$ python3 -q
>>> import numpy as np
>>> np.set_printoptions(precision=2, suppress=True, linewidth=200, sign=" ")
>>> feats = np.load("x.npy")
>>> feats
array([[  0,   0,   0],
       [  0,   3,   6],
       [  0,   5,  12],
       [  0,   0,   0],
       [  0,   0,   0],
       [  0,   0,   0],
       [  0,   5,  12],
       [  0,   3,   6],
       [  0,   3,   6],
       [  0,   4,   9],
       [  0,   0,   0],
       [  0,   0,   0],
       [  0,   3,   6],
       [  0,   5,  12],
       [  0,   2,   3],
       [  0,   2,   3],
       [  0,   1,   0],
       [  0,   3,   6],
       [  0,   0,   0]])
>>> rank = np.linalg.matrix_rank(feats)
>>> rank
np.int64(2)
>>> null = np.linalg.svd(feats)[2][rank:].T
>>> [int(np.linalg.matrix_rank(feats[:, :j + 1])) for j in range(3)]
[0, 1, 2]
>>> null[:, 0] / null[np.abs(null[:, 0]).round(6).argmax(), 0]
array([ 1.,  0.,  0.])
>>> [int(np.linalg.matrix_rank(np.delete(feats, i, axis=0))) for i in range(19)]
[2, 2, 2, 2, 2, 2, 2, 2, 2, 2, 2, 2, 2, 2, 2, 2, 2, 2, 2]
>>> np.argsort(-np.linalg.norm(feats, axis=0).round(6), kind="stable")[:3]
array([ 2,  1,  0])
>>> round(np.linalg.norm(feats, 2) / np.linalg.norm(feats), 2)
np.float64(1.0)
>>> M = np.array([[-4, 0, 0], [-5, 2, 0], [-5, 1, 2]])
>>> B = np.array([[1, 3], [1, -2], [0, 0]])
>>> np.vstack([M, B.T]).shape
(5, 3)
>>> B.T @ M.T
array([[ -4,  -3,  -4],
       [-12, -19, -17]])
>>> np.einsum("ij,ij->i", M, M)
array([ 16,  29,  30])
>>> np.linalg.matrix_rank(np.vstack([M, B.T]))
np.int64(3)
>>> G = M.T @ M
>>> (M @ M.T).shape
(3, 3)
>>> np.trace(G), (M ** 2).sum()
(np.int64(75), np.int64(75))
>>> np.linalg.matrix_rank(G)
np.int64(3)
>>> np.linalg.svd(M, compute_uv=False) ** 2
array([ 71.04,   2.55,   1.42])
>>> np.allclose(G, G.T)
True
>>> G
array([[ 66, -15, -10],
       [-15,   5,   2],
       [-10,   2,   4]])
>>> np.linalg.eigvalsh(G)[::-1]
array([ 71.04,   2.55,   1.42])
>>> np.abs(np.linalg.svd(G)[2][-1])
array([ 0.26,  0.92,  0.29])
>>> np.argsort(-np.linalg.norm(G, axis=0).round(6), kind="stable")[:3]
array([ 0,  1,  2])
>>> np.linalg.cond(G) > 100
np.False_
>>> rng = np.random.default_rng(7)
>>> idx = rng.permutation(3)
>>> B = M[:, idx] * rng.choice([-1, 1], 3)
>>> B
array([[-4,  0,  0],
       [-5,  0,  2],
       [-5,  2,  1]])
>>> U, _, Vt = np.linalg.svd(M.T @ B)
>>> np.round(np.linalg.lstsq(M, B)[0], 2) + 0
array([[ 1.,  0.,  0.],
       [ 0.,  0.,  1.],
       [ 0.,  1.,  0.]])
>>> idx
array([ 0,  2,  1])
>>> U, sig, Vt = np.linalg.svd(feats)
>>> V = Vt[:(sig > 1e-8).sum()]
>>> x0 = feats[16] + -2 * feats[10] + rng.integers(2) * np.eye(3)[2]
>>> x0
array([ 0.,  1.,  1.])
>>> round(float(np.linalg.norm(x0 - V.T @ V @ x0)), 2)
0.0
>>> np.linalg.matrix_rank(np.vstack([feats, x0]))
np.int64(2)
>>> mat = np.loadtxt("case8.csv", delimiter=",")
>>> mat
array([[  3.,   3.,   3.,   3.],
       [  5.,   6.,   3.,   6.],
       [  8.,  10.,   7.,   6.],
       [ 11.,  15.,   7.,  11.],
       [ 15.,  19.,  12.,  12.],
       [ 19.,  22.,  12.,  12.],
       [ 23.,  27.,  12.,  16.],
       [ 25.,  27.,  15.,  18.],
       [ 28.,  29.,  17.,  19.],
       [ 28.,  33.,  18.,  20.],
       [ 30.,  37.,  20.,  24.],
       [ 34.,  41.,  20.,  25.],
       [ 36.,  46.,  21.,  27.],
       [ 41.,  50.,  21.,  28.],
       [ 43.,  52.,  24.,  28.],
       [ 47.,  57.,  29.,  29.],
       [ 48.,  60.,  29.,  30.],
       [ 53.,  65.,  34.,  33.],
       [ 57.,  66.,  35.,  33.],
       [ 62.,  66.,  35.,  38.],
       [ 65.,  67.,  35.,  41.],
       [ 68.,  68.,  35.,  41.],
       [ 72.,  73.,  36.,  44.],
       [ 77.,  75.,  37.,  45.],
       [ 81.,  80.,  39.,  48.],
       [ 82.,  84.,  39.,  49.],
       [ 85.,  86.,  44.,  49.]])
>>> np.linalg.cond(mat) > 100
np.False_
>>> np.round(np.abs(np.linalg.svd(mat)[2][-1]), 2) + 0
array([ 0.  ,  0.51,  0.85,  0.14])
>>> round(np.log10(np.linalg.cond(mat)))
2
